$ python -q
>>> import numpy as np
>>> np.set_printoptions(precision=2, suppress=True, linewidth=160, floatmode="fixed")
>>> tidy = lambda a: np.round(a, 2) + 0
>>> W0 = np.array([[1, -1, 1], [1, 0, 0], [1, 1, 1], [1, 2, 4], [1, 3, 9]])
>>> rng = np.random.default_rng(352)
>>> z = rng.permutation(3)
>>> Y = W0[:, z] * rng.choice([-1, 1], 3)
>>> Y
array([[ 1,  1,  1],
       [ 0,  1,  0],
       [-1,  1,  1],
       [-2,  1,  4],
       [-3,  1,  9]])
>>> Uu, _, vt = np.linalg.svd(W0.T @ Y)
>>> print(z)
[1 0 2]
>>> tidy(Uu @ vt)
array([[ 0.00,  1.00,  0.00],
       [-1.00,  0.00,  0.00],
       [ 0.00,  0.00,  1.00]])
>>> Y = W0 / np.linalg.norm(W0, axis=1, keepdims=True)
>>> C2 = Y @ Y.T
>>> print(tidy(np.linalg.norm(Y, axis=1)))
[1.00 1.00 1.00 1.00 1.00]
>>> tidy(C2)
array([[1.00, 0.58, 0.33, 0.38, 0.42],
       [0.58, 1.00, 0.58, 0.22, 0.10],
       [0.33, 0.58, 1.00, 0.88, 0.79],
       [0.38, 0.22, 0.88, 1.00, 0.98],
       [0.42, 0.10, 0.79, 0.98, 1.00]])
>>> tidy(np.degrees(np.arccos(np.clip(C2[1, 0], -1, 1))))
np.float64(54.74)
>>> Y = W0[0, 0] * W0[1:] - np.outer(W0[1:, 0], W0[0])
>>> print(Y)
[[ 0  1 -1]
 [ 0  2  0]
 [ 0  3  3]
 [ 0  4  8]]
>>> np.flatnonzero(~Y.round(6).any(axis=1))
array([], dtype=int64)
>>> np.linalg.matrix_rank(Y), np.linalg.matrix_rank(W0)
(np.int64(2), np.int64(3))
>>> F = np.loadtxt("data.csv", delimiter=",")
>>> print(F)
[[-5.00  5.00 -3.00  0.00  1.00  5.00]
 [ 0.00 -5.00  4.00 -4.00 -4.00 -2.00]
 [ 0.00  0.00 -2.00  1.00  1.00  2.00]
 [ 0.00  0.00  0.00 -4.00  1.00  5.00]
 [ 0.00  0.00  0.00  0.00 -3.00  5.00]
 [ 0.00  0.00  0.00  0.00  0.00 -5.00]]
>>> def softmax(z):
...     e = np.exp(z - z.max(axis=-1, keepdims=True))
...     return e / e.sum(axis=-1, keepdims=True)
... 
>>> tidy(softmax(F).sum(axis=1))
array([1.00, 1.00, 1.00, 1.00, 1.00, 1.00])
>>> att = F @ F.T / np.sqrt(6)
>>> softmax(att).round(6).argmax(axis=1)
array([0, 1, 0, 3, 4, 5])
>>> tidy(softmax(att)[5] @ F)
array([ 0.00, -0.01,  0.01, -0.01, -0.01, -4.99])
>>> tidy(softmax(att + np.triu(np.full(att.shape, -np.inf), 1)))
array([[1.00, 0.00, 0.00, 0.00, 0.00, 0.00],
       [0.00, 1.00, 0.00, 0.00, 0.00, 0.00],
       [0.95, 0.00, 0.05, 0.00, 0.00, 0.00],
       [0.00, 0.00, 0.00, 1.00, 0.00, 0.00],
       [0.01, 0.00, 0.00, 0.01, 0.99, 0.00],
       [0.00, 0.00, 0.00, 0.00, 0.00, 1.00]])
>>> C2 = F.T @ F
>>> tidy(np.linalg.eigvalsh(C2)[::-1])
array([155.87,  77.92,  20.17,  15.76,   2.23,   1.04])
>>> np.allclose(C2, C2.T)
True
>>> C2
array([[ 25.00, -25.00,  15.00,   0.00,  -5.00, -25.00],
       [-25.00,  50.00, -35.00,  20.00,  25.00,  35.00],
       [ 15.00, -35.00,  29.00, -18.00, -21.00, -27.00],
       [  0.00,  20.00, -18.00,  33.00,  13.00, -10.00],
       [ -5.00,  25.00, -21.00,  13.00,  28.00,   5.00],
       [-25.00,  35.00, -27.00, -10.00,   5.00, 108.00]])
>>> (F @ F.T).shape
(6, 6)
>>> print(np.diag(C2))
[ 25.00  50.00  29.00  33.00  28.00 108.00]
>>> m1 = np.load("m.npy")
>>> m1
array([[-5.00, -8.00,  0.00,  0.00,  0.00],
       [-4.00,  7.00,  0.00,  0.00,  0.00],
       [ 0.00,  0.00,  0.00,  5.00,  0.00],
       [ 0.00,  0.00,  5.00,  0.00,  2.00],
       [ 0.00,  0.00,  0.00,  1.00,  2.00]])
>>> u = np.array([3, 3, 5, 3, -2])
>>> Y = m1 + np.outer(u, np.eye(5)[0])
>>> print(Y)
[[-2.00 -8.00  0.00  0.00  0.00]
 [-1.00  7.00  0.00  0.00  0.00]
 [ 5.00  0.00  0.00  5.00  0.00]
 [ 3.00  0.00  5.00  0.00  2.00]
 [-2.00  0.00  0.00  1.00  2.00]]
>>> data = np.load("run11.npy")
>>> tidy(data)
array([[ 0.33,  0.67,  0.67],
       [ 0.67,  0.33, -0.67],
       [ 0.67, -0.67,  0.33]])
>>> # equal to its transpose
>>> Y = np.array([[-2, -2], [0, -2], [-2, 0]])
>>> np.linalg.matrix_rank(np.vstack([data, Y.T]))
np.int64(3)
>>> print(np.einsum("ik,kj->ij", data, Y))
[[-2.00 -2.00]
 [ 0.00 -2.00]
 [-2.00  0.00]]
>>> np.vstack([data, Y.T]).shape
(5, 3)
>>> np.einsum("ik,kj->ji", data, Y)
array([[-2.00,  0.00, -2.00],
       [-2.00, -2.00,  0.00]])
>>> print(np.linalg.matrix_rank(data @ Y))
2
>>> w1 = np.array([[-2, 1, 0], [-3, 0, 3], [0, 0, -2]])
>>> c = np.array([-5, -8, -3])
>>> hid = np.maximum(data @ w1 + c, 0)
>>> hid
array([[0.00, 0.00, 0.00],
       [0.00, 0.00, 0.00],
       [0.00, 0.00, 0.00]])
>>> cent = np.array([[1, 2], [0, 1], [1, 0]])
>>> hid @ cent
array([[0.00, 0.00],
       [0.00, 0.00],
       [0.00, 0.00]])
>>> (hid @ cent).round(6).argmax(axis=1)
array([0, 0, 0])
>>> np.all(np.linalg.eigvalsh(data) > 0)
np.False_
>>> print([round(float(np.linalg.det(data[:i, :i])), 2) + 0 for i in range(1, 4)])
[0.33, -0.33, -1.0]
>>> z = rng.permutation(3)
>>> z
array([0, 2, 1])
>>> Y = data[z][:, z]
>>> print(np.allclose(Y, data))
True
>>> tidy(np.linalg.det(Y)), tidy(np.linalg.det(data[z]))
(np.float64(-1.0), np.float64(1.0))
>>> tidy(np.diag(Y))
array([0.33, 0.33, 0.33])
>>> tidy(Y)
array([[ 0.33,  0.67,  0.67],
       [ 0.67,  0.33, -0.67],
       [ 0.67, -0.67,  0.33]])
>>> Q, R = np.linalg.qr(data)
>>> tidy(abs(R[0, 0])), tidy(np.linalg.norm(data[:, 0]))
(np.float64(1.0), np.float64(1.0))
>>> tidy(Q @ R)
array([[ 0.33,  0.67,  0.67],
       [ 0.67,  0.33, -0.67],
       [ 0.67, -0.67,  0.33]])
>>> print(np.allclose(R.T @ R, data.T @ data))
True
>>> print(tidy(Q.T @ Q))
[[1.00 0.00 0.00]
 [0.00 1.00 0.00]
 [0.00 0.00 1.00]]
>>> tidy(np.abs(np.diag(R)))
array([1.00, 1.00, 1.00])
>>> mat = np.load("arr.npy")
>>> mat
array([[ 4, -2,  5,  3,  5, -1],
       [-3,  0, -3, -4,  0, -1],
       [-2, -1,  3, -4, -5,  0],
       [ 3,  1, -1,  5,  3,  1],
       [ 4, -2,  5,  3,  5, -1]])
>>> # rows 0 and 4 are equal
>>> t3 = np.stack([mat, -1 * mat, mat[::-1]])
>>> print(np.einsum("bij,cij->bc", t3, t3))
[[ 296 -296  161]
 [-296  296 -161]
 [ 161 -161  296]]
>>> t3.shape
(3, 5, 6)
>>> tidy(np.linalg.norm(t3, axis=(1, 2)))
array([17.20, 17.20, 17.20])
>>> u, g = mat[0], mat[2]
>>> u @ u
np.int64(80)
>>> pr = (u @ g) / (u @ u) * u
>>> np.linalg.matrix_rank(np.outer(u, g))
np.int64(1)
>>> np.outer(u, g)
array([[ -8,  -4,  12, -16, -20,   0],
       [  4,   2,  -6,   8,  10,   0],
       [-10,  -5,  15, -20, -25,   0],
       [ -6,  -3,   9, -12, -15,   0],
       [-10,  -5,  15, -20, -25,   0],
       [  2,   1,  -3,   4,   5,   0]])
>>> np.linalg.lstsq(mat[:-1].T, mat[-1])[2]
np.int32(4)
>>> tidy(mat @ np.linalg.pinv(mat) @ mat)
array([[ 4.00, -2.00,  5.00,  3.00,  5.00, -1.00],
       [-3.00,  0.00, -3.00, -4.00,  0.00, -1.00],
       [-2.00, -1.00,  3.00, -4.00, -5.00,  0.00],
       [ 3.00,  1.00, -1.00,  5.00,  3.00,  1.00],
       [ 4.00, -2.00,  5.00,  3.00,  5.00, -1.00]])
>>> tidy(np.trace(np.linalg.pinv(mat) @ mat))
np.float64(4.0)
>>> np.abs(np.diag(np.linalg.qr(mat)[1])) > 1e-9
array([ True,  True,  True,  True, False])
>>> z = rng.integers(0, 3, 3)
>>> E = (z[:, None] == z) * -1 + np.eye(3)
>>> E
array([[0.00, 0.00, 0.00],
       [0.00, 0.00, 0.00],
       [0.00, 0.00, 0.00]])
>>> Uu, sigma, vt = np.linalg.svd(mat)
>>> np.argmax(sigma[:-1] / (sigma[1:] + 1e-6)) + 1
np.int64(4)
>>> Y = Uu[:, :4] @ np.diag(sigma[:4]) @ vt[:4]
>>> tidy(np.linalg.norm(mat - Y) / np.linalg.norm(mat))
np.float64(0.0)
>>> tidy(np.linalg.norm(mat - Y, 2)), tidy(sigma[4])
(np.float64(0.0), np.float64(0.0))
>>> x = np.array([-2, 2, -1])
>>> tidy(np.abs(np.linalg.eigvals(data)))
array([1.00, 1.00, 1.00])
>>> tidy(np.linalg.det(data))
np.float64(-1.0)
>>> tidy(np.linalg.inv(data))
array([[ 0.33,  0.67,  0.67],
       [ 0.67,  0.33, -0.67],
       [ 0.67, -0.67,  0.33]])
>>> tidy(np.sort(np.abs(np.degrees(np.angle(np.linalg.eigvals(data))))))
array([  0.00,   0.00, 180.00])
>>> print(np.linalg.cond(mat) > 100)
True
>>> [round(float(x), 2) for x in np.linalg.svd(mat, compute_uv=False)[:3]]
[14.76, 7.7, 4.34]
>>> w1 = np.array([[2, 3, -4, 1],
...     [0, 2, -1, 5],
...     [3, 2, -1, 0],
...     [-1, -2, 4, 5],
...     [3, 3, -3, 0],
...     [-3, 4, 1, 4]])
>>> c = np.array([3, 0, 3, 2])
>>> hid = np.maximum(mat @ w1 + c, 0)
>>> np.linalg.matrix_rank(hid)
np.int64(3)
>>> hid
array([[41, 23,  0,  7],
       [ 0,  0,  1,  0],
       [ 0,  0,  8,  0],
       [ 7, 12,  3, 39],
       [41, 23,  0,  7]])
>>> cent = np.array([[4, -1], [2, -2], [4, -2], [-1, 2]])
>>> hid @ cent
array([[203, -73],
       [  4,  -2],
       [ 32, -16],
       [ 25,  41],
       [203, -73]])
>>> (hid @ cent).round(6).argmax(axis=1)
array([0, 0, 0, 1, 0])
>>> arr = np.load("out7.npy")
>>> arr
array([[0, 2, 1, 1, 0],
       [0, 2, 1, 1, 0]])
>>> # columns 2 and 3 are equal
>>> rk = np.linalg.matrix_rank(arr)
>>> rk
np.int64(1)
>>> null = np.linalg.svd(arr)[2][rk:].T
>>> print(np.linalg.matrix_rank(arr.T @ arr), np.linalg.matrix_rank(arr @ arr.T))
1 1
>>> [int(np.linalg.matrix_rank(arr[:i])) for i in range(1, len(arr) + 1)]
[1, 1]
>>> tidy(arr @ null)
array([[0.00, 0.00, 0.00, 0.00],
       [0.00, 0.00, 0.00, 0.00]])
>>> tidy(np.linalg.norm(arr, 2) / np.linalg.norm(arr))
np.float64(1.0)
>>> [round(float(x), 2) for x in np.linalg.svd(arr, compute_uv=False)[:3]]
[3.46, 0.0]
>>> Uu, sigma, vt = np.linalg.svd(arr)
>>> V = vt[:(sigma > 1e-8).sum()]
>>> x = arr[1] + 4 * arr[0] + rng.integers(2) * np.eye(5)[3]
>>> x
array([ 0.00, 10.00,  5.00,  5.00,  0.00])
>>> tidy(V.T @ V)
array([[0.00, 0.00, 0.00, 0.00, 0.00],
       [0.00, 0.67, 0.33, 0.33, 0.00],
       [0.00, 0.33, 0.17, 0.17, 0.00],
       [0.00, 0.33, 0.17, 0.17, 0.00],
       [0.00, 0.00, 0.00, 0.00, 0.00]])
>>> np.linalg.matrix_rank(np.vstack([arr, x]))
np.int64(1)
>>> np.allclose(V.T @ V @ x, x)
True
>>> tidy(np.diag(V.T @ V))
array([0.00, 0.67, 0.17, 0.17, 0.00])
>>> Uu, sigma, vt = np.linalg.svd(arr)
>>> np.argmax(sigma[:-1] / (sigma[1:] + 1e-6)) + 1
np.int64(1)
>>> print(tidy(sigma))
[3.46 0.00]
>>> Y = Uu[:, :1] @ np.diag(sigma[:1]) @ vt[:1]
>>> tidy(np.abs(arr - Y).max())
np.float64(0.0)
>>> K = np.load("x.npy")
>>> K
array([[0, 0, 0, 1, 1],
       [0, 0, 0, 1, 0],
       [0, 0, 0, 0, 0],
       [1, 1, 0, 0, 0],
       [1, 0, 0, 0, 0]])
>>> Uu, sigma, vt = np.linalg.svd(K)
>>> V = vt[:(sigma > 1e-8).sum()]
>>> x = K[0] + -2 * K[1] + rng.integers(2) * np.eye(5)[4]
>>> print(x)
[ 0.00  0.00  0.00 -1.00  1.00]
>>> tidy(np.linalg.norm(x - V.T @ V @ x))
np.float64(0.0)
>>> np.allclose(V.T @ V @ x, x)
True
>>> vals, V = np.linalg.eigh(K)
>>> x = np.array([0, 1, 2, 2, 0])
>>> print(tidy(V * np.abs(vals) @ V.T))
[[1.34 0.45 0.00 0.00 0.00]
 [0.45 0.89 0.00 0.00 0.00]
 [0.00 0.00 0.00 0.00 0.00]
 [0.00 0.00 0.00 1.34 0.45]
 [0.00 0.00 0.00 0.45 0.89]]
>>> (np.sign(V[:, -1].round(6)) == np.sign(V[0, -1].round(6))).astype(int)
array([1, 1, 0, 1, 1])
>>> tidy(V * np.maximum(vals, 0) @ V.T)
array([[0.67, 0.22, 0.00, 0.50, 0.50],
       [0.22, 0.45, 0.00, 0.50, 0.00],
       [0.00, 0.00, 0.00, 0.00, 0.00],
       [0.50, 0.50, 0.00, 0.67, 0.22],
       [0.50, 0.00, 0.00, 0.22, 0.45]])
>>> tidy(np.linalg.eigvalsh(K[1:, 1:]))
array([-1.00,  0.00,  0.00,  1.00])
>>> print(np.abs(K).sum(axis=1).max(), tidy(np.abs(vals).max()))
2 1.62
>>> Uu, sigma, vt = np.linalg.svd(K)
>>> tidy(sigma)
array([1.62, 1.62, 0.62, 0.62, 0.00])
>>> np.argmax(sigma[:-1] / (sigma[1:] + 1e-6)) + 1
np.int64(4)
>>> Y = Uu[:, :4] @ np.diag(sigma[:4]) @ vt[:4]
>>> print(tidy(np.linalg.norm(K - Y) / np.linalg.norm(K)))
0.0
>>> print(np.linalg.matrix_rank(K, rtol=0.05))
4
>>> tidy(np.abs(K - Y).max())
np.float64(0.0)
>>> np.linalg.matrix_rank(Y)
np.int64(4)
